$ python3 -q
>>> import numpy as np
>>> from numpy import linalg as LA
>>> np.set_printoptions(suppress=True, linewidth=160)
>>> K = np.load("out7.npy")
>>> K
array([[  7,   0, -14,   5,   0, -10],
       [-14, -14,  21, -10, -10,  15],
       [ 21,   7, -21,  15,   5, -15],
       [  7,   0, -14,   3,   0,  -6],
       [-14, -14,  21,  -6,  -6,   9],
       [ 21,   7, -21,   9,   3,  -9]])
>>> gram = K.T @ K
>>> gram
array([[ 1372,   686, -1666,   784,   392,  -952],
       [  686,   490,  -882,   392,   280,  -504],
       [-1666,  -882,  2156,  -952,  -504,  1232],
       [  784,   392,  -952,   476,   238,  -578],
       [  392,   280,  -504,   238,   170,  -306],
       [ -952,  -504,  1232,  -578,  -306,   748]])
>>> np.round(LA.eigvalsh(gram)[::-1], 4)
array([5123.1772,  159.0672,   68.1761,   58.9641,    1.8307,    0.7847])
>>> np.allclose(gram, gram.T)
True
>>> (K @ K.T).shape
(6, 6)
>>> J = np.load("dump.npy")
>>> J
array([[-3.,  2.,  0.,  0.,  0.,  0.],
       [ 2., -2.,  2.,  0.,  0.,  0.],
       [ 0.,  2., -2.,  2.,  0.,  0.],
       [ 0.,  0.,  2.,  3.,  2.,  0.],
       [ 0.,  0.,  0.,  2., -1.,  2.],
       [ 0.,  0.,  0.,  0.,  2., -4.]])
>>> gram = J.T @ J
>>> np.round(LA.eigvalsh(gram)[::-1], 4)
array([28.2051, 25.5501, 20.1219,  8.3317,  0.54  ,  0.2511])
>>> (J @ J.T).shape
(6, 6)
>>> print(np.all(LA.eigvalsh(J) > 0))
False
>>> round(float(LA.eigvalsh(J).min()), 4)
-5.3108
>>> F = np.loadtxt("w.csv", delimiter=",")
>>> F
array([[  8.3899,   5.9578,   1.3327,  -1.8679,  -5.9782,  -6.3487,  -2.4631,   3.4354,  -7.2244,  -7.986 ,  -2.3601],
       [  7.9286,   7.0413,   0.3392,  -1.1012,  -5.0186,  -7.3315,  -3.4236,   4.1535,  -4.6493,  -8.7791,  -4.6594],
       [  8.7526,   6.7619,  -0.5408,  -0.7657,  -7.7482,  -6.7362,  -1.9494,   3.5395,  -7.4447,  -9.3614,  -1.4768],
       [  8.9701,   6.3684,   1.1054,   0.4393,  -7.5815,  -6.0759,  -4.4137,   4.2191,  -6.4468,  -8.7347,  -4.5055],
       [  9.3255,   5.7623,  -0.9888,   0.9551,  -6.9905,  -3.7554,  -1.9724,   3.034 ,  -6.1468,  -9.5814,  -3.0091],
       [ 10.9457,   6.945 ,   0.8202,   0.7852,  -4.7226,  -7.0741,  -1.618 ,   4.1646,  -8.1235, -10.6456,  -3.6206],
       [ 10.8793,   5.2497,   0.5554,  -1.421 ,  -5.9472,  -5.7007,  -2.1075,   1.7916,  -5.0048, -10.0404,  -2.3546],
       [ 10.6395,   6.3913,   3.0566,   0.7824,  -6.0382,  -6.4435,  -2.4668,   3.8021,  -6.8366,  -9.2625,  -4.3015],
       [  9.4965,   5.5208,   0.2192,   1.6313,  -5.6805,  -5.2334,  -2.1025,   3.2293,  -5.6528,  -8.1446,  -2.4758],
       [  9.2773,   6.4093,   0.1252,   0.5133,  -6.0242,  -6.5373,  -5.133 ,   3.6873,  -7.7395,  -8.4984,  -4.1802],
       [  9.0139,   5.5303,  -0.8579,  -0.1081,  -6.3037,  -4.4612,  -3.8614,   3.0141,  -6.4287,  -8.5762,  -2.503 ],
       [  8.4822,   6.1435,   0.0255,   1.3616,  -7.3821,  -6.5677,  -3.7722,   3.7827,  -6.3199,  -9.407 ,  -5.9185],
       [  8.7263,   6.2322,  -0.4314,  -0.7519,  -5.0554,  -6.1099,  -2.3843,   2.9074,  -7.8671,  -9.3405,  -0.5249],
       [  8.7162,   6.3331,  -1.2358,   0.907 ,  -6.0523,  -7.203 ,  -3.4501,   3.6619,  -5.9295,  -8.0775,  -1.0233],
       [  7.9661,   9.3806,   0.1881,   2.265 ,  -5.3525,  -4.8277,  -2.6504,   4.2382,  -5.7734,  -7.7086,  -2.021 ],
       [  9.3677,   5.7881,  -1.7474,   0.8774,  -6.6215,  -6.7838,  -1.8443,   1.7019,  -6.1937,  -8.7217,  -1.7087],
       [  7.827 ,   4.7253,  -0.8817,   1.8877,  -6.9678,  -5.4451,  -3.6752,   4.1456,  -6.2758,  -9.2172,  -2.111 ],
       [  8.8942,   5.071 ,   0.8936,   1.1879,  -6.7862,  -3.7953,  -3.5198,   4.6366,  -5.8677, -10.0912,  -2.7598],
       [  9.4627,   7.4715,  -0.5387,   1.6154,  -4.6131,  -3.1665,  -4.2032,   3.3153,  -4.7839,  -7.5428,  -1.8248],
       [ 10.4308,   6.5811,  -0.4067,   0.4684,  -6.49  ,  -5.8351,  -4.3034,   3.9744,  -6.7248,  -8.5475,  -3.7694],
       [  8.3688,   3.6718,  -0.6751,  -0.4348,  -6.3865,  -4.5628,  -4.1529,   2.872 ,  -6.738 ,  -7.3286,  -4.8417],
       [  8.5236,   6.39  ,  -0.2965,   0.5823,  -5.2196,  -6.2268,  -2.8854,   3.4763,  -5.9601,  -7.5493,  -1.9446],
       [  9.7711,   8.0833,  -0.1198,   1.02  ,  -5.2654,  -4.6621,  -3.2784,   3.4598,  -7.1096, -10.774 ,  -2.556 ],
       [  9.4957,   6.1478,  -1.1002,  -2.0493,  -2.7122,  -6.1085,  -2.6903,   3.2346,  -4.2859,  -9.1981,  -3.7892],
       [  9.5988,   4.4259,   0.3003,   0.2632,  -5.667 ,  -5.5435,  -2.8025,   3.2622,  -6.1218,  -9.2278,  -3.1115],
       [ 11.1255,   4.9168,  -1.1103,   1.1427,  -6.5778,  -6.3224,  -1.8746,   3.6507,  -6.5567, -10.362 ,  -2.3561],
       [  8.5449,   5.082 ,   0.8875,  -0.9013,  -5.6834,  -4.391 ,  -3.83  ,   3.364 ,  -6.5129,  -8.9661,  -2.8344],
       [  8.6123,   5.8235,   0.025 ,  -1.6583,  -5.6578,  -4.5651,  -2.8307,   2.9364,  -5.6852,  -8.1787,  -2.677 ],
       [  9.7186,   6.7915,   0.6442,   0.4656,  -7.6446,  -4.3482,  -1.419 ,   2.398 ,  -6.3222, -11.0373,  -1.4319],
       [  8.7156,   6.4406,   1.7637,  -0.0237,  -4.4909,  -5.2739,  -0.3915,   5.1374,  -5.6318,  -7.039 ,  -2.2089],
       [  9.0165,   7.6705,  -0.4484,  -0.0679,  -3.4027,  -4.5457,  -3.5636,   4.6759,  -6.529 ,  -6.8734,  -3.7617],
       [  8.6596,   6.1044,  -0.1408,  -0.1519,  -8.1535,  -6.0488,  -2.213 ,   3.3142,  -3.9034,  -9.895 ,  -2.9973],
       [  9.5701,   4.952 ,  -0.5996,  -0.7004,  -5.5219,  -6.1747,  -2.7525,   3.076 ,  -5.7473,  -9.4644,  -2.1936],
       [  9.3471,   6.0812,   1.5275,  -1.1299,  -5.8494,  -6.84  ,  -1.2907,   2.7581,  -6.179 ,  -8.2797,  -4.656 ],
       [  8.4411,   5.5719,  -0.2054,  -0.1744,  -5.7376,  -6.082 ,  -1.334 ,   2.7868,  -6.4655, -11.3962,  -2.1364],
       [  8.8283,   5.7672,  -0.7691,  -2.0672,  -5.4951,  -6.6793,  -3.9185,   3.302 ,  -5.7353,  -8.4418,  -2.9504],
       [  9.7974,   5.4459,   0.4473,   0.382 ,  -6.5898,  -7.0522,  -4.8469,   2.5169,  -6.1267,  -9.0349,  -3.5302],
       [  8.0929,   5.2306,  -2.1931,   1.306 ,  -6.7363,  -5.1346,  -4.7372,   1.985 ,  -5.6163,  -9.1881,  -3.4091],
       [  9.4333,   7.6885,  -1.1317,   0.626 ,  -6.2449,  -6.3219,  -4.1983,   2.6968,  -7.2816,  -9.6063,  -2.0811],
       [  7.6681,   5.5316,  -0.6597,  -1.0035,  -5.5782,  -7.0953,  -2.0786,   1.2037,  -6.6875,  -7.7936,  -3.3227],
       [  9.0406,   7.2029,  -0.8488,  -0.7325,  -6.6049,  -5.9239,  -3.1999,   2.3566,  -7.5611,  -8.7819,  -2.234 ],
       [  8.2297,   7.5836,  -0.9443,  -1.2436,  -3.7937,  -7.531 ,  -3.2153,   1.3651,  -6.2105,  -9.1766,  -2.9163]])
>>> gram = np.cov(F, rowvar=False)
>>> gram.shape
(11, 11)
>>> np.round(np.median(F, axis=0), 4)
array([ 8.992 ,  6.124 , -0.251 ,  0.3226, -5.9627, -6.079 , -2.8581,  3.3081, -6.2432, -9.0005, -2.7184])
>>> np.round(F.std(axis=0), 4)
array([0.8325, 1.0595, 0.9895, 1.1089, 1.1172, 1.0706, 1.0842, 0.8583, 0.8974, 1.043 , 1.1047])
>>> print(np.round(np.corrcoef(F[:, 4], F[:, 0])[0, 1], 4))
-0.0009
>>> E = np.load("a.npy")
>>> E
array([[ 1., -2.,  0.,  0.,  0.,  0.,  0.,  0.,  0.,  0.,  0.,  0.,  0.,  0.,  0.],
       [-2., -3., -2.,  0.,  0.,  0.,  0.,  0.,  0.,  0.,  0.,  0.,  0.,  0.,  0.],
       [ 0., -2., -3., -2.,  0.,  0.,  0.,  0.,  0.,  0.,  0.,  0.,  0.,  0.,  0.],
       [ 0.,  0., -2.,  0., -2.,  0.,  0.,  0.,  0.,  0.,  0.,  0.,  0.,  0.,  0.],
       [ 0.,  0.,  0., -2.,  1., -2.,  0.,  0.,  0.,  0.,  0.,  0.,  0.,  0.,  0.],
       [ 0.,  0.,  0.,  0., -2.,  0., -2.,  0.,  0.,  0.,  0.,  0.,  0.,  0.,  0.],
       [ 0.,  0.,  0.,  0.,  0., -2.,  2., -2.,  0.,  0.,  0.,  0.,  0.,  0.,  0.],
       [ 0.,  0.,  0.,  0.,  0.,  0., -2.,  1., -2.,  0.,  0.,  0.,  0.,  0.,  0.],
       [ 0.,  0.,  0.,  0.,  0.,  0.,  0., -2., -1., -2.,  0.,  0.,  0.,  0.,  0.],
       [ 0.,  0.,  0.,  0.,  0.,  0.,  0.,  0., -2.,  0., -2.,  0.,  0.,  0.,  0.],
       [ 0.,  0.,  0.,  0.,  0.,  0.,  0.,  0.,  0., -2.,  3., -2.,  0.,  0.,  0.],
       [ 0.,  0.,  0.,  0.,  0.,  0.,  0.,  0.,  0.,  0., -2.,  2., -2.,  0.,  0.],
       [ 0.,  0.,  0.,  0.,  0.,  0.,  0.,  0.,  0.,  0.,  0., -2., -3., -2.,  0.],
       [ 0.,  0.,  0.,  0.,  0.,  0.,  0.,  0.,  0.,  0.,  0.,  0., -2., -3., -2.],
       [ 0.,  0.,  0.,  0.,  0.,  0.,  0.,  0.,  0.,  0.,  0.,  0.,  0., -2.,  3.]])
>>> x0 = np.array([-4, 2, 3, 2, 1, -2, -3, 5, -5, 3, 0, -4, 0, 1, 5])
>>> rhs = E @ x0
>>> b, lr = np.zeros(15), 1 / LA.norm(E, 2) ** 2
>>> for i in range(300):
...     b -= lr * E.T @ (E @ b - rhs)
...     if i % 50 == 0: print(i, round(LA.norm(E @ b - rhs), 4))
... 
0 22.3284
50 0.188
100 0.0852
150 0.0804
200 0.0772
250 0.0742
>>> np.round(LA.cond(E), 4)
np.float64(35.3727)
>>> A2 = E / np.sqrt((E ** 2).mean(axis=1, keepdims=True))
>>> print(LA.matrix_rank(A2) == LA.matrix_rank(E))
True
>>> print(A2[2].round(4))
[ 0.     -1.8787 -2.818  -1.8787  0.      0.      0.      0.      0.      0.      0.      0.      0.      0.      0.    ]
>>> np.round(LA.norm(A2, axis=1), 4)
array([3.873, 3.873, 3.873, 3.873, 3.873, 3.873, 3.873, 3.873, 3.873, 3.873, 3.873, 3.873, 3.873, 3.873, 3.873])
>>> A = np.load("m.npy")
>>> A.round(4)
array([[ 0.6988, -0.5422, -0.3012, -0.3012, -0.0602, -0.1807],
       [-0.5422,  0.0241, -0.5422, -0.5422, -0.1084, -0.3253],
       [-0.3012, -0.5422,  0.6988, -0.3012, -0.0602, -0.1807],
       [-0.3012, -0.5422, -0.3012,  0.6988, -0.0602, -0.1807],
       [-0.0602, -0.1084, -0.0602, -0.0602,  0.988 , -0.0361],
       [-0.1807, -0.3253, -0.1807, -0.1807, -0.0361,  0.8916]])
>>> evals, evecs = LA.eigh(A)
>>> x0 = np.array([1, 3, 0, 1, 0, 1])
>>> np.round(np.abs(A).sum(axis=1).max(), 4), round(float(np.abs(evals).max()), 4)
(np.float64(2.0843), 1.0)
>>> round(x0 @ A @ x0, 4)
np.float64(-7.2771)
>>> np.round(LA.eigvalsh(A[1:, 1:]), 4)
array([-0.6988,  1.    ,  1.    ,  1.    ,  1.    ])
>>> np.round(x0 @ A @ x0 / (x0 @ x0), 4), round(evals[0], 4), round(evals[-1], 4)
(np.float64(-0.6064), np.float64(-1.0), np.float64(1.0))
>>> rng = np.random.default_rng(10678)
>>> labels = rng.permutation(6)
>>> A2 = A[:, labels] * rng.choice([-1, 1], 6)
>>> A2.round(4)
array([[-0.5422, -0.6988, -0.0602,  0.1807,  0.3012,  0.3012],
       [ 0.0241,  0.5422, -0.1084,  0.3253,  0.5422,  0.5422],
       [-0.5422,  0.3012, -0.0602,  0.1807, -0.6988,  0.3012],
       [-0.5422,  0.3012, -0.0602,  0.1807,  0.3012, -0.6988],
       [-0.1084,  0.0602,  0.988 ,  0.0361,  0.0602,  0.0602],
       [-0.3253,  0.1807, -0.0361, -0.8916,  0.1807,  0.1807]])
>>> left, _, VT = LA.svd(A.T @ A2)
>>> print(np.round(LA.lstsq(A, A2)[0], 4) + 0)
[[ 0. -1.  0.  0.  0.  0.]
 [ 1.  0.  0.  0.  0.  0.]
 [ 0.  0.  0.  0. -1.  0.]
 [ 0.  0.  0.  0.  0. -1.]
 [ 0.  0.  1.  0.  0.  0.]
 [ 0.  0.  0. -1.  0.  0.]]
>>> labels
array([1, 0, 4, 5, 2, 3])
>>> x0 = np.array([1, -1, -2, 0, 1, 0])
>>> rhs = A @ x0
>>> rhs.round(4)
array([ 1.7831,  0.4096, -1.2169,  0.7831,  1.1566,  0.4699])
>>> np.round(LA.solve(A, A[:, 5]), 4) + 0
array([0., 0., 0., 0., 0., 1.])
>>> np.round(LA.solve(A.T, A[2]), 4) + 0
array([0., 0., 1., 0., 0., 0.])
>>> np.round(LA.solve(A, rhs), 4) + 0
array([ 1., -1., -2.,  0.,  1.,  0.])
>>> print(np.round(np.trace(A), 4))
4.0
>>> O, evecs = LA.qr(A[:, :2])[0], LA.qr(A[:, 2:])[0]
>>> sig = LA.svd(O.T @ evecs, compute_uv=False)
>>> np.round(LA.norm(O @ O.T - evecs @ evecs.T, 2), 4)
np.float64(1.0)
>>> (sig > 0.9).sum()
np.int64(0)
>>> np.round(np.degrees(np.arccos(sig.clip(0, 1))), 4)
array([90., 90.])
>>> print(sig.round(4) + 0)
[0. 0.]
